$ python3 -q
>>> import numpy as np
>>> import numpy.linalg as la
>>> np.set_printoptions(precision=2, suppress=True, linewidth=100, sign=" ")
>>> tidy = lambda a: np.round(a, 2) + 0
>>> feats = np.array([[-1, -1, -1, -1],
...     [-1, -2, -2, -2],
...     [-1, -2, -3, -3],
...     [-1, -2, -3, -4]])
>>> W1 = np.array([[3, 7, 7, 8, 2, 7],
...     [9, 1, 2, 1, 3, 5],
...     [8, 6, 1, 2, 8, 7],
...     [4, 0, 2, 9, 1, 4]])
>>> coef = np.array([2, -3, 1, -2, -3, -1])
>>> H = np.maximum(feats @ W1 + coef, 0)
>>> H
array([[ 0,  0,  0,  0,  0,  0],
       [ 0,  0,  0,  0,  0,  0],
       [ 0,  0,  0,  0,  0,  0],
       [ 0,  0,  0,  0,  0,  0]])
>>> (H > 0).astype(int)
array([[ 0,  0,  0,  0,  0,  0],
       [ 0,  0,  0,  0,  0,  0],
       [ 0,  0,  0,  0,  0,  0],
       [ 0,  0,  0,  0,  0,  0]])
>>> C = np.array([[8, 6], [8, 0], [4, 7], [7, 1], [4, 6], [3, 3]])
>>> H @ C
array([[ 0,  0],
       [ 0,  0],
       [ 0,  0],
       [ 0,  0]])
>>> (H @ C).round(6).argmax(axis=1)
array([ 0,  0,  0,  0])
>>> W1 @ C
array([[ 193,  108],
       [ 122,  102],
       [ 183,  126],
       [ 119,   65]])
>>> tidy(la.eigvalsh(feats).min())
np.float64(-8.29)
>>> np.all(la.eigvalsh(feats) > 0)
np.False_
>>> x0 = np.array([0, 2, 1, 2])
>>> target = feats @ x0
>>> coef, lr = np.zeros(4), 1 / la.norm(feats, 2) ** 2
>>> for i in range(30):
...     coef -= lr * feats.T @ (feats @ coef - target)
...     if i % 10 == 0: print(i, round(la.norm(feats @ coef - target), 2))
... 
0 0.35
10 0.34
20 0.34
>>> tidy(la.cond(feats))
np.float64(29.28)
>>> tidy(coef)
array([ 0.6 ,  1.21,  1.57,  1.81])
>>> evals, V = la.eigh(feats)
>>> x0 = np.array([0, -3, -2, 5])
>>> tidy(la.eigvalsh(feats[1:, 1:]))
array([-7.89, -0.79, -0.32])
>>> tidy(x0 @ feats @ x0 / (x0 @ x0)), tidy(evals[0]), tidy(evals[-1])
(np.float64(-0.89), np.float64(-8.29), np.float64(-0.28))
>>> V * np.maximum(evals, 0) @ V.T
array([[ 0.,  0.,  0.,  0.],
       [ 0.,  0.,  0.,  0.],
       [ 0.,  0.,  0.,  0.],
       [ 0.,  0.,  0.,  0.]])
>>> tidy(V * np.abs(evals) @ V.T)
array([[ 1.,  1.,  1.,  1.],
       [ 1.,  2.,  2.,  2.],
       [ 1.,  2.,  3.,  3.],
       [ 1.,  2.,  3.,  4.]])
>>> x0 @ feats @ x0
np.int64(-34)
>>> O, _ = la.qr(np.array([[-0.3], [0.0], [0.7], [1.5]]))
>>> mat = O @ O.T
>>> tidy(mat)
array([[ 0.03,  0.  , -0.07, -0.16],
       [ 0.  ,  0.  ,  0.  ,  0.  ],
       [-0.07,  0.  ,  0.17,  0.37],
       [-0.16,  0.  ,  0.37,  0.8 ]])
>>> x0 = np.array([3, 2, -1, -2])
>>> tidy(np.eye(4) - mat)
array([[ 0.97,  0.  ,  0.07,  0.16],
       [ 0.  ,  1.  ,  0.  ,  0.  ],
       [ 0.07,  0.  ,  0.83, -0.37],
       [ 0.16,  0.  , -0.37,  0.2 ]])
>>> tidy(la.eigvalsh(2 * mat - np.eye(4)))
array([-1., -1., -1.,  1.])
>>> tidy(mat @ x0)
array([ 0.49,  0.  , -1.14, -2.44])
>>> tidy(np.sort(la.eigvals(mat).real))
array([ 0.,  0.,  0.,  1.])
>>> (mat != 0).astype(int)
array([[ 1,  0,  1,  1],
       [ 0,  0,  0,  0],
       [ 1,  0,  1,  1],
       [ 1,  0,  1,  1]])
>>> tidy(mat @ mat)
array([[ 0.03,  0.  , -0.07, -0.16],
       [ 0.  ,  0.  ,  0.  ,  0.  ],
       [-0.07,  0.  ,  0.17,  0.37],
       [-0.16,  0.  ,  0.37,  0.8 ]])
>>> tidy(la.det(mat))
np.float64(0.0)
>>> F = np.loadtxt("a.csv", delimiter=",")
>>> F
array([[  0.,   0.,  10.,   0.],
       [ 11.,  17.,   0.,   9.],
       [  0.,   0.,  10.,   0.],
       [  4.,   8.,   0.,   3.],
       [  0.,   0.,   0.,   0.],
       [  0.,   0.,  10.,   0.],
       [  0.,   0.,   2.,   0.],
       [ 11.,  17.,   0.,   9.],
       [  0.,   0.,   6.,   0.],
       [ 11.,  17.,   0.,   9.],
       [  0.,   0.,   0.,   0.],
       [ 11.,  17.,   0.,   9.],
       [ 18.,  26.,   0.,  15.],
       [ 18.,  26.,   0.,  15.],
       [ 18.,  26.,   0.,  15.],
       [  0.,   0.,   0.,   0.],
       [ 11.,  17.,   0.,   9.],
       [ 11.,  17.,   0.,   9.],
       [  0.,   0.,   0.,   0.],
       [  0.,   0.,  10.,   0.]])
>>> lab = F[:, 3] > np.median(F[:, 3])
>>> r0 = F[lab].mean(axis=0) - F[~lab].mean(axis=0)
>>> lab.astype(int)
array([ 0,  1,  0,  1,  0,  0,  0,  1,  0,  1,  0,  1,  1,  1,  1,  0,  1,  1,  0,  0])
>>> D = la.norm(F[:, None] - F[None], axis=-1)
>>> tidy(la.norm(F - F.mean(axis=0), axis=1))
array([ 14.51,  10.09,  14.51,   4.12,  12.59,  14.51,  12.37,  10.09,  12.88,  10.09,  12.59,
        10.09,  22.77,  22.77,  22.77,  12.59,  10.09,  10.09,  12.59,  14.51])
>>> np.flatnonzero(D[5] < D.mean() / 2)
array([  0,   2,   5,   8,  19])
>>> tidy(D[5])
array([  0.  ,  24.31,   0.  ,  13.75,  10.  ,   0.  ,   8.  ,  24.31,   4.  ,  24.31,  10.  ,
        24.31,  36.4 ,  36.4 ,  36.4 ,  10.  ,  24.31,  24.31,  10.  ,   0.  ])
>>> tidy(la.norm(F, axis=1))
array([ 10.  ,  22.16,  10.  ,   9.43,   0.  ,  10.  ,   2.  ,  22.16,   6.  ,  22.16,   0.  ,
        22.16,  35.  ,  35.  ,  35.  ,   0.  ,  22.16,  22.16,   0.  ,  10.  ])
